% ipython --no-banner

In [1]: import numpy as np

In [2]: np.set_printoptions(precision=1, suppress=True, linewidth=100)

In [3]: Y = np.array([[1, 1], [1, -1]])

In [4]: rng = np.random.default_rng(50313)

In [5]: J = np.kron(Y, np.kron(Y, Y))[rng.permutation(8)][:6]

In [6]: print(J)
[[ 1 -1 -1  1 -1  1  1 -1]
 [ 1  1  1  1 -1 -1 -1 -1]
 [ 1 -1  1 -1 -1  1 -1  1]
 [ 1  1 -1 -1 -1 -1  1  1]
 [ 1  1 -1 -1  1  1 -1 -1]
 [ 1  1  1  1  1  1  1  1]]

In [7]: Y = J + rng.integers(-2, 3, (6, 1)) @ rng.integers(-2, 3, (1, 8))

In [8]: print(Y)
[[ 1 -1 -1 -3 -1  1 -3  3]
 [ 1  1  1 -3 -1 -1 -5  3]
 [ 1 -1  1 -5 -1  1 -5  5]
 [ 1  1 -1 -5 -1 -1 -3  5]
 [ 1  1 -1 -1  1  1 -1 -1]
 [ 1  1  1  3  1  1  3 -1]]

In [9]: print(np.linalg.matrix_rank(Y - J, tol=1e-8))
1

In [10]: print(np.round(np.linalg.svd(Y - J, compute_uv=False), 1) + 0)
[14.3  0.   0.   0.   0.   0. ]

In [11]: Y = J / np.sqrt((J ** 2).mean(axis=1, keepdims=True))

In [12]: print(np.linalg.norm(Y, axis=1))
[2.8 2.8 2.8 2.8 2.8 2.8]

In [13]: print(np.linalg.matrix_rank(Y) == np.linalg.matrix_rank(J))
True

In [14]: Y = J[0, 0] * J[1:] - np.outer(J[1:, 0], J[0])

In [15]: print(Y)
[[ 0  2  2  0  0 -2 -2  0]
 [ 0  0  2 -2  0  0 -2  2]
 [ 0  2  0 -2  0 -2  0  2]
 [ 0  2  0 -2  2  0 -2  0]
 [ 0  2  2  0  2  0  0  2]]

In [16]: print(np.linalg.matrix_rank(Y), np.linalg.matrix_rank(J))
5 6

In [17]: x0 = np.array([0, 0, 2, 0, 1, 3, 0, 1])

In [18]: h1 = np.maximum(J @ x0, 0)

In [19]: print(h1)
[0 0 5 0 1 7]

In [20]: print(np.flatnonzero(h1 > 1e-9))
[2 4 5]

In [21]: print(J.T @ h1)
[13  3 11  1  3 13  1 11]

In [22]: print(np.tanh(J @ x0))
[-0.8 -1.   1.  -1.   0.8  1. ]

In [23]: data = np.load("x.npy")

In [24]: print(data)
[[ 9  8  0  0  0  0]
 [-6 -8  0  0  0  0]
 [ 7  4  0  0  0  0]
 [ 0  0  9  8  0  0]
 [ 0  0 -6 -8  0  0]
 [ 0  0  7  4  0  0]
 [ 0  0  0  0  9  8]
 [ 0  0  0  0 -6 -8]
 [ 0  0  0  0  7  4]]

In [25]: Y = np.c_[data[:, :1] @ np.array([[3]]), np.array([-1, 2, 2, 2, 0, -1, 2, -2, 0])]

In [26]: print(Y)
[[ 27  -1]
 [-18   2]
 [ 21   2]
 [  0   2]
 [  0   0]
 [  0  -1]
 [  0   2]
 [  0  -2]
 [  0   0]]

In [27]: print(np.round(np.linalg.norm(Y - data @ np.linalg.lstsq(data, Y)[0], axis=0), 1) + 0)
[0.  2.2]

In [28]: print(np.linalg.matrix_rank(Y))
2

In [29]: W0 = np.load("a.npy")

In [30]: print(W0)
[[ 18  15  54  45]
 [-24  -9 -72 -27]
 [  0   0 -36 -30]
 [  0   0  48  18]]

In [31]: print(np.round(np.linalg.eigvals(W0).sum().real, 1))
-9.0

In [32]: r0 = np.array([-2, -1, 1, 1, 0, 1, -2, 1, 0, 0, -2, -2]) + 0.5

In [33]: X = np.outer(r0, r0) / (r0 @ r0)

In [34]: print(X.round(1) + 0)
[[ 0.1  0.  -0.1 -0.1  0.  -0.1  0.1 -0.1  0.   0.   0.1  0.1]
 [ 0.   0.   0.   0.   0.   0.   0.   0.   0.   0.   0.   0. ]
 [-0.1  0.   0.1  0.1  0.   0.1 -0.1  0.1  0.   0.  -0.1 -0.1]
 [-0.1  0.   0.1  0.1  0.   0.1 -0.1  0.1  0.   0.  -0.1 -0.1]
 [ 0.   0.   0.   0.   0.   0.   0.   0.   0.   0.   0.   0. ]
 [-0.1  0.   0.1  0.1  0.   0.1 -0.1  0.1  0.   0.  -0.1 -0.1]
 [ 0.1  0.  -0.1 -0.1  0.  -0.1  0.1 -0.1  0.   0.   0.1  0.1]
 [-0.1  0.   0.1  0.1  0.   0.1 -0.1  0.1  0.   0.  -0.1 -0.1]
 [ 0.   0.   0.   0.   0.   0.   0.   0.   0.   0.   0.   0. ]
 [ 0.   0.   0.   0.   0.   0.   0.   0.   0.   0.   0.   0. ]
 [ 0.1  0.  -0.1 -0.1  0.  -0.1  0.1 -0.1  0.   0.   0.1  0.1]
 [ 0.1  0.  -0.1 -0.1  0.  -0.1  0.1 -0.1  0.   0.   0.1  0.1]]

In [35]: Uu, sv, Vh = np.linalg.svd(X)

In [36]: print(sv.round(1) + 0)
[1. 0. 0. 0. 0. 0. 0. 0. 0. 0. 0. 0.]

In [37]: print(np.argmax(sv[:-1] / (sv[1:] + 1e-6)) + 1)
1

In [38]: Y = Uu[:, :1] @ np.diag(sv[:1]) @ Vh[:1]

In [39]: print(Y.round(1) + 0)
[[ 0.1  0.  -0.1 -0.1  0.  -0.1  0.1 -0.1  0.   0.   0.1  0.1]
 [ 0.   0.   0.   0.   0.   0.   0.   0.   0.   0.   0.   0. ]
 [-0.1  0.   0.1  0.1  0.   0.1 -0.1  0.1  0.   0.  -0.1 -0.1]
 [-0.1  0.   0.1  0.1  0.   0.1 -0.1  0.1  0.   0.  -0.1 -0.1]
 [ 0.   0.   0.   0.   0.   0.   0.   0.   0.   0.   0.   0. ]
 [-0.1  0.   0.1  0.1  0.   0.1 -0.1  0.1  0.   0.  -0.1 -0.1]
 [ 0.1  0.  -0.1 -0.1  0.  -0.1  0.1 -0.1  0.   0.   0.1  0.1]
 [-0.1  0.   0.1  0.1  0.   0.1 -0.1  0.1  0.   0.  -0.1 -0.1]
 [ 0.   0.   0.   0.   0.   0.   0.   0.   0.   0.   0.   0. ]
 [ 0.   0.   0.   0.   0.   0.   0.   0.   0.   0.   0.   0. ]
 [ 0.1  0.  -0.1 -0.1  0.  -0.1  0.1 -0.1  0.   0.   0.1  0.1]
 [ 0.1  0.  -0.1 -0.1  0.  -0.1  0.1 -0.1  0.   0.   0.1  0.1]]

In [40]: print(np.round(np.linalg.norm(X - Y) / np.linalg.norm(X), 1))
0.0

In [41]: print(round(np.abs(X - Y).max(), 1))
0.0

In [42]: print(np.linalg.matrix_rank(X, rtol=0.05))
1
